$ python -q
>>> import numpy as np
>>> from numpy import linalg as LA
>>> np.set_printoptions(suppress=True, linewidth=200)
>>> rnd = lambda a: np.round(a, 2) + 0
>>> r0 = np.array([-3, 2, 0, -1, 3, -1]) + 0.5
>>> feats = np.outer(r0, r0) / (r0 @ r0)
>>> print(rnd(feats))
[[ 0.25 -0.25 -0.05  0.05 -0.34  0.05]
 [-0.25  0.25  0.05 -0.05  0.34 -0.05]
 [-0.05  0.05  0.01 -0.01  0.07 -0.01]
 [ 0.05 -0.05 -0.01  0.01 -0.07  0.01]
 [-0.34  0.34  0.07 -0.07  0.48 -0.07]
 [ 0.05 -0.05 -0.01  0.01 -0.07  0.01]]
>>> # column 5 repeats column 3
>>> ang = np.radians(60)
>>> r_ = np.eye(6)
>>> r_[3, 3] = r_[5, 5] = np.cos(ang)
>>> r_[3, 5], r_[5, 3] = -np.sin(ang), np.sin(ang)
>>> print(rnd(r_))
[[ 1.    0.    0.    0.    0.    0.  ]
 [ 0.    1.    0.    0.    0.    0.  ]
 [ 0.    0.    1.    0.    0.    0.  ]
 [ 0.    0.    0.    0.5   0.   -0.87]
 [ 0.    0.    0.    0.    1.    0.  ]
 [ 0.    0.    0.    0.87  0.    0.5 ]]
>>> M2 = feats @ r_.T
>>> print(rnd(np.abs(M2 - feats).max(axis=0)))
[0.   0.   0.   0.09 0.   0.03]
>>> print(rnd(LA.svd(feats, compute_uv=False)), rnd(LA.svd(M2, compute_uv=False)))
[1. 0. 0. 0. 0. 0.] [1. 0. 0. 0. 0. 0.]
>>> print(np.allclose(feats @ feats.T, M2 @ M2.T))
True
>>> print(np.allclose(LA.norm(feats, axis=1), LA.norm(M2, axis=1)))
True
>>> print(rnd(M2))
[[ 0.25 -0.25 -0.05 -0.02 -0.34  0.07]
 [-0.25  0.25  0.05  0.02  0.34 -0.07]
 [-0.05  0.05  0.01  0.    0.07 -0.01]
 [ 0.05 -0.05 -0.01  0.   -0.07  0.01]
 [-0.34  0.34  0.07  0.03  0.48 -0.09]
 [ 0.05 -0.05 -0.01  0.   -0.07  0.01]]
>>> print(rnd((M2 - M2.T) / 2))
[[ 0.    0.    0.   -0.03  0.    0.01]
 [ 0.    0.    0.    0.03  0.   -0.01]
 [ 0.    0.    0.    0.01  0.    0.  ]
 [ 0.03 -0.03 -0.01  0.   -0.05  0.01]
 [ 0.    0.    0.    0.05  0.   -0.01]
 [-0.01  0.01  0.   -0.01  0.01  0.  ]]
>>> print(np.allclose(M2 @ M2.T, M2.T @ M2))
False
>>> M2.inv()
Traceback (most recent call last):
  File "<python-input-21>", line 1, in <module>
    M2.inv()
    ^^^^^^
AttributeError: 'numpy.ndarray' object has no attribute 'inv'
>>> print(rnd(LA.norm(feats, 2) / LA.norm(feats)))
1.0
>>> print(LA.cond(feats) > 100)
True
>>> r0, r1 = feats[3], feats[1]
>>> print(rnd(r0 @ r0))
0.01
>>> print(rnd(r0 @ r1))
-0.05
>>> p = (r0 @ r1) / (r0 @ r0) * r0
>>> print(rnd(p))
[-0.25  0.25  0.05 -0.05  0.34 -0.05]
>>> print(r1 - p)
[0. 0. 0. 0. 0. 0.]
>>> print((r1 - p) @ r0)
0.0
>>> print(LA.matrix_rank(np.outer(r0, r1)))
1
>>> x = np.array([1, 2, 2, 0, 0, 2])
>>> print(rnd(feats @ feats @ x))
[-0.25  0.25  0.05 -0.05  0.34 -0.05]
>>> print(np.trace(feats))
1.0
>>> print((x - feats @ x) @ (feats @ x))
0.0
>>> F = np.load("run19.npy")
>>> print(F)
[[-37  -1   2   2   3]
 [  0   1  -2  -3  -1]
 [ -1   3  38   2  -3]
 [ -2  -3  -1 -21   2]
 [  3  -2   2  -3  41]]
>>> Uu, sigma, vt = LA.svd(F)
>>> print(rnd(sigma))
[41.75 39.15 36.28 21.    1.46]
>>> M2 = Uu[:, :4] @ np.diag(sigma[:4]) @ vt[:4]
>>> print(LA.matrix_rank(F, rtol=0.05))
4
>>> print(rnd(LA.norm(F - M2, 2)), rnd(sigma[4]))
1.46 1.46
>>> rng = np.random.default_rng(36)
>>> A = np.array([[1, 0, 1, 1, 2, 1, 1, 3],
...     [3, 1, 3, 1, 1, 0, 1, 2],
...     [3, 2, 0, 2, 0, 3, 1, 0],
...     [2, 1, 1, 0, 0, 0, 0, 1],
...     [2, 2, 3, 1, 1, 1, 3, 0],
...     [2, 2, 0, 0, 3, 0, 0, 3],
...     [1, 0, 1, 0, 2, 3, 0, 3],
...     [3, 3, 2, 3, 2, 2, 2, 0],
...     [1, 1, 2, 3, 1, 1, 0, 3],
...     [1, 1, 0, 1, 2, 2, 1, 1],
...     [1, 3, 2, 3, 1, 3, 2, 1]]) * (rng.random((11, 8)) < 0.3)
>>> print(A)
[[1 0 0 0 0 0 0 0]
 [3 1 0 0 0 0 1 2]
 [3 0 0 0 0 0 1 0]
 [0 1 0 0 0 0 0 0]
 [2 0 3 0 0 0 0 0]
 [2 2 0 0 0 0 0 0]
 [0 0 0 0 0 0 0 0]
 [3 3 2 0 2 2 0 0]
 [0 0 0 3 0 1 0 0]
 [0 1 0 0 0 0 0 0]
 [0 0 0 0 0 3 0 0]]
>>> x = np.array([1, 0, -9, -5, 4, 3, -3, 3])
>>> y = A @ x
>>> print(rnd(LA.solve(A.T @ A, A.T @ y)))
[ 1.  0. -9. -5.  4.  3. -3.  3.]
>>> print(rnd(LA.pinv(A) @ A))
[[1. 0. 0. 0. 0. 0. 0. 0.]
 [0. 1. 0. 0. 0. 0. 0. 0.]
 [0. 0. 1. 0. 0. 0. 0. 0.]
 [0. 0. 0. 1. 0. 0. 0. 0.]
 [0. 0. 0. 0. 1. 0. 0. 0.]
 [0. 0. 0. 0. 0. 1. 0. 0.]
 [0. 0. 0. 0. 0. 0. 1. 0.]
 [0. 0. 0. 0. 0. 0. 0. 1.]]
>>> y = y + 0.02 * rng.normal(size=11)
>>> print(rnd(y))
[  1.03   6.02   0.04   0.   -25.03   2.03   0.02  -0.97 -11.99  -0.02   8.99]
>>> beta, *_ = LA.lstsq(A, y)
>>> print(beta.round())
[ 1. -0. -9. -5.  4.  3. -3.  3.]
>>> print(rnd(A.T @ (y - A @ beta)))
[0. 0. 0. 0. 0. 0. 0. 0.]
>>> hat = A @ LA.solve(A.T @ A, A.T)
>>> print(np.trace(hat))
8.0
>>> print(np.allclose(hat @ hat, hat))
True
>>> print(LA.matrix_rank(np.eye(11) - hat))
3
>>> print(A.reshape(-1, 2))
[[1 0]
 [0 0]
 [0 0]
 [0 0]
 [3 1]
 [0 0]
 [0 0]
 [1 2]
 [3 0]
 [0 0]
 [0 0]
 [1 0]
 [0 1]
 [0 0]
 [0 0]
 [0 0]
 [2 0]
 [3 0]
 [0 0]
 [0 0]
 [2 2]
 [0 0]
 [0 0]
 [0 0]
 [0 0]
 [0 0]
 [0 0]
 [0 0]
 [3 3]
 [2 0]
 [2 2]
 [0 0]
 [0 0]
 [0 3]
 [0 1]
 [0 0]
 [0 1]
 [0 0]
 [0 0]
 [0 0]
 [0 0]
 [0 0]
 [0 3]
 [0 0]]
>>> t3 = A.reshape(11, 2, -1)
>>> print(np.einsum("ihd,ihd->ih", t3, t3))
[[ 1  0]
 [10  5]
 [ 9  1]
 [ 1  0]
 [13  0]
 [ 8  0]
 [ 0  0]
 [22  8]
 [ 9  1]
 [ 1  0]
 [ 0  9]]
>>> M2 = np.c_[A[:, :1] @ np.array([[0]]), np.array([1, 2, 2, 2, 1, 0, 1, 3, 1, 3, 0])]
>>> print(M2)
[[0 1]
 [0 2]
 [0 2]
 [0 2]
 [0 1]
 [0 0]
 [0 1]
 [0 3]
 [0 1]
 [0 3]
 [0 0]]
>>> print(rnd(LA.norm(M2 - A @ LA.lstsq(A, M2)[0], axis=0)))
[0.   2.92]
>>> print(LA.matrix_rank(M2))
1
>>> M2 = np.array([[2, 0], [3, 0]])
>>> cent = np.array([[3, 2, 3], [3, 2, 3], [-1, -4, 1]])
>>> mat = np.kron(M2, cent)
>>> print(mat)
[[  6   4   6   0   0   0]
 [  6   4   6   0   0   0]
 [ -2  -8   2   0   0   0]
 [  9   6   9   0   0   0]
 [  9   6   9   0   0   0]
 [ -3 -12   3   0   0   0]]
>>> # column 4 repeats column 3
>>> print(LA.cond(mat) > 100)
True
>>> print(np.argsort(-LA.norm(mat, axis=0).round(6), kind="stable")[:3])
[1 0 2]
>>> print([round(float(x), 2) for x in LA.svd(mat, compute_uv=False)[:3]])
[25.04, 13.38, 0.0]
>>> x = np.array([-1, -2, -4, 5, 0, 3])
>>> h1 = np.maximum(mat @ x, 0)
>>> print(rnd(np.tanh(mat @ x)))
[-1. -1.  1. -1. -1.  1.]
>>> print(mat.T @ h1)
[ -65 -260   65    0    0    0]
>>> print(np.maximum(mat @ x, 0) - np.maximum(-mat @ x, 0))
[-38 -38  10 -57 -57  15]
>>> print(mat @ mat)
[[ 48  -8  72   0   0   0]
 [ 48  -8  72   0   0   0]
 [-64 -56 -56   0   0   0]
 [ 72 -12 108   0   0   0]
 [ 72 -12 108   0   0   0]
 [-96 -84 -84   0   0   0]]
>>> print((mat + mat.T) / 2)
[[ 6.   5.   2.   4.5  4.5 -1.5]
 [ 5.   4.  -1.   3.   3.  -6. ]
 [ 2.  -1.   2.   4.5  4.5  1.5]
 [ 4.5  3.   4.5  0.   0.   0. ]
 [ 4.5  3.   4.5  0.   0.   0. ]
 [-1.5 -6.   1.5  0.   0.   0. ]]
>>> print(np.trace(mat))
12
>>> print(np.allclose(mat, mat.T))
False
>>> print(LA.matrix_power(mat, 3))
[[   96  -416   384     0     0     0]
 [   96  -416   384     0     0     0]
 [ -608   -32  -832     0     0     0]
 [  144  -624   576     0     0     0]
 [  144  -624   576     0     0     0]
 [ -912   -48 -1248     0     0     0]]
>>> print((mat - mat.T) / 2)
[[ 0.  -1.   4.  -4.5 -4.5  1.5]
 [ 1.   0.   7.  -3.  -3.   6. ]
 [-4.  -7.   0.  -4.5 -4.5 -1.5]
 [ 4.5  3.   4.5  0.   0.   0. ]
 [ 4.5  3.   4.5  0.   0.   0. ]
 [-1.5 -6.   1.5  0.   0.   0. ]]
>>> print(rnd(np.sort(np.abs(LA.eigvals(mat)))))
[0.   0.   0.   0.   8.94 8.94]
